$ python -q
>>> import numpy as np
>>> from numpy import linalg as LA
>>> np.set_printoptions(precision=2, suppress=True, linewidth=120, floatmode="fixed")
>>> E = np.array([[0.9, 0.4, 0.7, 0.4, 18.0, 0.4, -0.1],
...     [0.1, -1.0, -0.6, 0.4, -2.0, -1.1, 0.1],
...     [1.0, 0.9, -0.9, -0.7, -14.0, 0.8, 0.5],
...     [-0.2, 1.4, 0.8, -1.8, -10.0, -0.7, -2.5],
...     [0.3, -1.1, -0.8, 0.9, 20.0, -1.9, -0.8],
...     [-0.5, -1.1, 0.1, 0.2, 22.0, -0.3, -0.3],
...     [0.5, 1.0, 0.4, -0.9, 20.0, 1.5, -0.4],
...     [0.1, 0.3, -2.5, 0.7, 8.0, -0.7, 0.8]])
>>> # column 4 dominates
>>> M2 = np.c_[E[:, :4] @ np.array([[0, 0, 1, 2], [0, 0, 1, 2], [1, 1, 1, 2], [0, 2, 1, 1]]), np.array([-3, 2, 2, -3, -1, 2, 0, -3])]
>>> print(M2)
[[ 0.70  1.50  2.40  4.40 -3.00]
 [-0.60  0.20 -1.10 -2.60  2.00]
 [-0.90 -2.30  0.30  1.30  2.00]
 [ 0.80 -2.80  0.20  2.20 -3.00]
 [-0.80  1.00 -0.70 -2.30 -1.00]
 [ 0.10  0.50 -1.30 -2.80  2.00]
 [ 0.40 -1.40  1.00  2.90  0.00]
 [-2.50 -1.10 -1.40 -3.50 -3.00]]
>>> print(LA.norm(LA.qr(E)[0].T @ M2, axis=0) ** 2 / ((M2 ** 2).sum(axis=0) + 1e-12))
[1.00 1.00 1.00 1.00 1.00]
>>> print(LA.matrix_rank(np.c_[E, M2]))
8
>>> print(LA.matrix_rank(M2))
4
>>> Uu, sig, Vt = LA.svd(M2)
>>> vecs = Vt[:(sig > 1e-8).sum()]
>>> rng = np.random.default_rng(349)
>>> x = M2[0] + -2 * M2[3] + rng.integers(2) * np.eye(5)[3]
>>> print(x)
[-0.90  7.10  2.00  1.00  3.00]
>>> print(np.allclose(vecs.T @ vecs @ x, x))
False
>>> print(np.diag(vecs.T @ vecs))
[0.95 0.95 0.27 0.82 1.00]
>>> print(LA.matrix_rank(np.vstack([M2, x])))
5
>>> x = np.array([2, 1, 2, 0, 1, 0, 2])
>>> y = E @ x
>>> print(np.round(LA.solve(E.T @ E, E.T @ y), 2) + 0)
[2.00 1.00 2.00 0.00 1.00 0.00 2.00]
>>> y = y + 0.3 * rng.normal(size=8)
>>> print(y)
[ 21.64  -3.89 -11.69 -12.51  16.40  19.16  22.60   5.13]
>>> c, *_ = LA.lstsq(E, y)
>>> print(np.round(LA.norm(y - E @ c), 2))
0.34
>>> print(c)
[2.25 0.90 1.71 0.55 0.99 0.63 1.33]
>>> print([round(float(LA.norm(LA.solve(E.T @ E + lam * np.eye(7), E.T @ y))), 2) for lam in (0, 1, 10, 100)])
[3.5, 2.65, 1.54, 0.96]
>>> print(np.round(E.T @ (y - E @ c), 2) + 0)
[0.00 0.00 0.00 0.00 0.00 0.00 0.00]
>>> X = np.load("block5.npy")
>>> print(X)
[[ -9 -10 -13  -6]
 [ -2  -3  -6   1]
 [ -4  -5  -8  -1]
 [ -6  -7 -10  -3]
 [ -5  -6  -9  -2]]
>>> # null space of dimension 2
>>> print(LA.lstsq(X[:-1].T, X[-1])[2])
2
>>> print(np.allclose(X[:-1].T @ LA.lstsq(X[:-1].T, X[-1])[0], X[-1]))
True
>>> print(round(LA.norm(X, "nuc"), 2))
33.37
>>> print(LA.norm(X, axis=1))
[19.65  7.07 10.30 13.93 12.08]
>>> print(LA.norm(X, axis=0))
[12.73 14.80 21.21  7.14]
>>> print(np.round(LA.norm(X[1], 1), 2), np.round(LA.norm(X[1], np.inf), 2))
12.0 6.0
>>> print(round(float(LA.norm(X[1] - X[0])), 2))
14.0
>>> print(round(LA.norm(X) ** 2 / LA.norm(X, 2) ** 2, 2))
1.02
>>> Uu, sig, Vt = LA.svd(X)
>>> print(np.argmax(sig[:-1] / (sig[1:] + 1e-6)) + 1)
2
>>> print(sig.round(2) + 0)
[29.44  3.93  0.00  0.00]
>>> M2 = Uu[:, :2] @ np.diag(sig[:2]) @ Vt[:2]
>>> print(round(np.abs(X - M2).max(), 2))
0.0
>>> print(LA.matrix_rank(M2))
2
>>> print(LA.matrix_rank(X, rtol=0.05))
2
>>> u = np.array([-5, 0, -8, 6, 5, 0, 8, 6, 5, -9, 3]) + 0.5
>>> W0 = np.eye(11) - 2 * np.outer(u, u) / (u @ u)
>>> print(W0.round(2) + 0)
[[ 0.89  0.01 -0.18  0.15  0.13  0.01  0.20  0.15  0.13 -0.20  0.08]
 [ 0.01  1.00  0.02 -0.02 -0.01  0.00 -0.02 -0.02 -0.01  0.02 -0.01]
 [-0.18  0.02  0.70  0.26  0.22  0.02  0.34  0.26  0.22 -0.34  0.14]
 [ 0.15 -0.02  0.26  0.78 -0.19 -0.02 -0.29 -0.22 -0.19  0.29 -0.12]
 [ 0.13 -0.01  0.22 -0.19  0.84 -0.01 -0.25 -0.19 -0.16  0.25 -0.10]
 [ 0.01  0.00  0.02 -0.02 -0.01  1.00 -0.02 -0.02 -0.01  0.02 -0.01]
 [ 0.20 -0.02  0.34 -0.29 -0.25 -0.02  0.62 -0.29 -0.25  0.38 -0.16]
 [ 0.15 -0.02  0.26 -0.22 -0.19 -0.02 -0.29  0.78 -0.19  0.29 -0.12]
 [ 0.13 -0.01  0.22 -0.19 -0.16 -0.01 -0.25 -0.19  0.84  0.25 -0.10]
 [-0.20  0.02 -0.34  0.29  0.25  0.02  0.38  0.29  0.25  0.62  0.16]
 [ 0.08 -0.01  0.14 -0.12 -0.10 -0.01 -0.16 -0.12 -0.10  0.16  0.94]]
>>> # symmetric
>>> evals, vecs = LA.eigh(W0)
>>> x = np.array([-1, -2, -3, 0, -3, 3, -1, 1, -3, 1, 0])
>>> print(round(float(np.abs(W0).sum(axis=1).max()), 2), round(np.abs(evals).max(), 2))
2.82 1.0
>>> print(np.round(vecs * np.abs(evals) @ vecs.T, 2) + 0)
[[1.00 0.00 0.00 0.00 0.00 0.00 0.00 0.00 0.00 0.00 0.00]
 [0.00 1.00 0.00 0.00 0.00 0.00 0.00 0.00 0.00 0.00 0.00]
 [0.00 0.00 1.00 0.00 0.00 0.00 0.00 0.00 0.00 0.00 0.00]
 [0.00 0.00 0.00 1.00 0.00 0.00 0.00 0.00 0.00 0.00 0.00]
 [0.00 0.00 0.00 0.00 1.00 0.00 0.00 0.00 0.00 0.00 0.00]
 [0.00 0.00 0.00 0.00 0.00 1.00 0.00 0.00 0.00 0.00 0.00]
 [0.00 0.00 0.00 0.00 0.00 0.00 1.00 0.00 0.00 0.00 0.00]
 [0.00 0.00 0.00 0.00 0.00 0.00 0.00 1.00 0.00 0.00 0.00]
 [0.00 0.00 0.00 0.00 0.00 0.00 0.00 0.00 1.00 0.00 0.00]
 [0.00 0.00 0.00 0.00 0.00 0.00 0.00 0.00 0.00 1.00 0.00]
 [0.00 0.00 0.00 0.00 0.00 0.00 0.00 0.00 0.00 0.00 1.00]]
>>> x = np.array([-1, 4, 1, 8, 2, 4, -4, 6, 2, -8, -1])
>>> y = W0 @ x
>>> c, lr = np.zeros(11), 1 / LA.norm(W0, 2) ** 2
>>> for i in range(300):
...     c -= lr * W0.T @ (W0 @ c - y)
...     if i % 50 == 0: print(i, round(LA.norm(W0 @ c - y), 2))
... 
0 0.0
50 0.0
100 0.0
150 0.0
200 0.0
250 0.0
>>> print(c)
[-1.00  4.00  1.00  8.00  2.00  4.00 -4.00  6.00  2.00 -8.00 -1.00]
>>> print(round(LA.cond(W0), 2))
1.0
>>> evals, vecs = LA.eigh(W0)
>>> print(np.unique(evals.round(6) + 0, return_counts=True)[1])
[ 1 10]
>>> print((evals > 1e-8).sum(), (evals < -1e-8).sum())
10 1
>>> print(LA.eigvalsh(W0 + -2 * np.eye(11)))
[-3.00 -1.00 -1.00 -1.00 -1.00 -1.00 -1.00 -1.00 -1.00 -1.00 -1.00]
>>> J = np.array([[-2, 2, 0, 0, 2, -6],
...     [-1, 1, 0, 0, 1, -3],
...     [3, -3, 0, 0, -3, 9],
...     [3, -3, 0, 0, -3, 9]])
>>> # column 5 is much longer than the rest
>>> M2 = np.array([[-1, -2, -1],
...     [0, 0, 2],
...     [0, -2, 2],
...     [3, -1, 1],
...     [-1, 1, -2],
...     [3, 2, 3]])
>>> print(np.einsum("ij,ij->i", J, J))
[ 48  12 108 108]
>>> print(np.vstack([J, M2.T]).shape)
(7, 6)
>>> print(J @ M2)
[[-18  -6 -16]
 [ -9  -3  -8]
 [ 27   9  24]
 [ 27   9  24]]
>>> print(M2.T @ J.T)
[[-18  -9  27  27]
 [ -6  -3   9   9]
 [-16  -8  24  24]]
>>> M2 = W0 / np.sqrt((W0 ** 2).mean(axis=1, keepdims=True))
>>> print(LA.matrix_rank(W0 - W0.mean(axis=1, keepdims=True)))
10
>>> print(LA.matrix_rank(M2) == LA.matrix_rank(W0))
True
>>> print(M2[7])
[ 0.51 -0.06  0.85 -0.74 -0.63 -0.06 -0.97  2.58 -0.63  0.97 -0.40]
>>> print(np.unique(J.round(6), axis=0).shape)
(3, 6)
>>> print(np.allclose(J[:-1].T @ LA.lstsq(J[:-1].T, J[-1])[0], J[-1]))
True
>>> print(J @ LA.pinv(J) @ J)
[[-2.00  2.00  0.00  0.00  2.00 -6.00]
 [-1.00  1.00  0.00  0.00  1.00 -3.00]
 [ 3.00 -3.00  0.00  0.00 -3.00  9.00]
 [ 3.00 -3.00  0.00  0.00 -3.00  9.00]]
>>> print(LA.lstsq(J[:-1].T, J[-1])[2])
1
>>> print(round(LA.norm(J, 2) / LA.norm(J), 2))
1.0
>>> print(LA.matrix_rank(J, rtol=0.1))
1
>>> cov = J.T @ J
>>> print(cov)
[[ 23 -23   0   0 -23  69]
 [-23  23   0   0  23 -69]
 [  0   0   0   0   0   0]
 [  0   0   0   0   0   0]
 [-23  23   0   0  23 -69]
 [ 69 -69   0   0 -69 207]]
>>> print((J @ J.T).shape)
(4, 4)
>>> print(np.round(LA.eigvalsh(cov)[::-1], 2) + 0)
[276.00   0.00   0.00   0.00   0.00   0.00]
>>> print(LA.matrix_rank(cov))
1
>>> print(np.trace(cov), (J ** 2).sum())
276 276
>>> print(np.allclose(cov, cov.T))
True
>>> print(np.round(LA.svd(J, compute_uv=False) ** 2, 2) + 0)
[276.00   0.00   0.00   0.00]
>>> F = np.loadtxt("sample19.csv", delimiter=",")
>>> print(F)
[[-3.36  1.44 -0.86 -2.23 -2.83 -7.42  4.06]
 [-0.76 -0.13  0.34  0.57 -2.02 -2.28  1.27]
 [-0.60  0.86 -0.69 -1.68 -3.05 -4.09  1.94]
 [-2.21  1.75 -1.21 -1.89  3.12  1.04  0.08]
 [ 0.73 -0.85  0.32  1.44 -2.87 -2.67  0.96]
 [ 1.72 -0.45 -0.29  0.13 -3.29 -2.51  0.54]
 [ 0.63 -0.05 -0.26  0.54 -0.87 -0.65  0.00]
 [ 0.61 -1.71  0.14  3.61 -6.31 -6.81  2.76]
 [ 0.30 -0.45  0.74  0.14  4.94  5.75 -2.26]
 [-0.93  0.41 -0.51  0.59  0.65 -1.11  0.65]
 [ 1.92 -0.87  0.12  0.97 -3.37 -3.30  0.92]
 [-2.86  0.78  0.52 -2.17 -0.54 -2.20  2.00]
 [ 1.91 -0.81  0.82  0.16  4.13  7.88 -3.53]
 [-0.95  0.46 -0.31  0.15 -0.82 -1.81  0.88]
 [-1.71  0.19 -0.54  0.48 -4.75 -6.84  3.19]
 [-6.07  2.31 -0.94 -2.60 -1.44 -7.13  4.70]
 [-2.55  0.47  0.31 -0.54  1.27 -0.37  0.98]
 [ 1.38 -0.80  1.04 -0.42  2.81  5.07 -2.33]
 [-0.03 -0.44  0.60 -0.19  2.16  2.70 -0.82]
 [ 0.16 -0.79  0.21  1.47 -0.95 -1.45  0.50]
 [ 1.34 -0.23 -0.33  0.69 -3.30 -3.51  0.86]
 [ 0.68  0.15 -0.58 -0.31 -2.92 -3.89  1.33]
 [-1.06  0.67 -0.10 -0.98  0.22 -0.29  0.44]
 [ 0.69 -1.24  1.12  0.79  0.07  1.80 -0.55]
 [ 2.39  0.45 -0.15 -1.31  1.80  3.06 -2.09]
 [-0.30  1.77 -1.18 -3.00  2.31  1.22 -0.69]
 [ 3.09 -1.45  0.92  1.24  0.98  3.94 -2.28]
 [-2.05 -0.05  0.18 -0.14 -2.97 -4.66  2.80]
 [-2.45  0.45 -0.72  0.63 -1.79 -5.03  2.80]
 [ 3.11 -0.47 -0.11  0.60  1.62  4.59 -3.05]
 [ 0.70 -0.14 -0.06 -0.38 -3.32 -2.72  0.86]
 [ 0.32  0.23 -0.38 -0.08 -0.88 -1.07  0.30]
 [-3.87  2.14 -1.52 -2.11 -1.45 -5.13  2.93]
 [ 2.22 -0.40  0.31 -0.68 -0.10  1.93 -1.31]
 [-3.99  0.79  0.58 -1.42  4.44  3.41  0.09]
 [-2.41  0.27 -0.03 -0.11  0.58 -1.30  1.38]]
>>> Ac = (F - F.mean(axis=0)) / F.std(axis=0)
>>> print(Ac.std(axis=0))
[1.00 1.00 1.00 1.00 1.00 1.00 1.00]
>>> c = LA.lstsq(np.delete(Ac, 2, axis=1), Ac[:, 2])[0]
>>> print(np.abs(c).argmax())
1
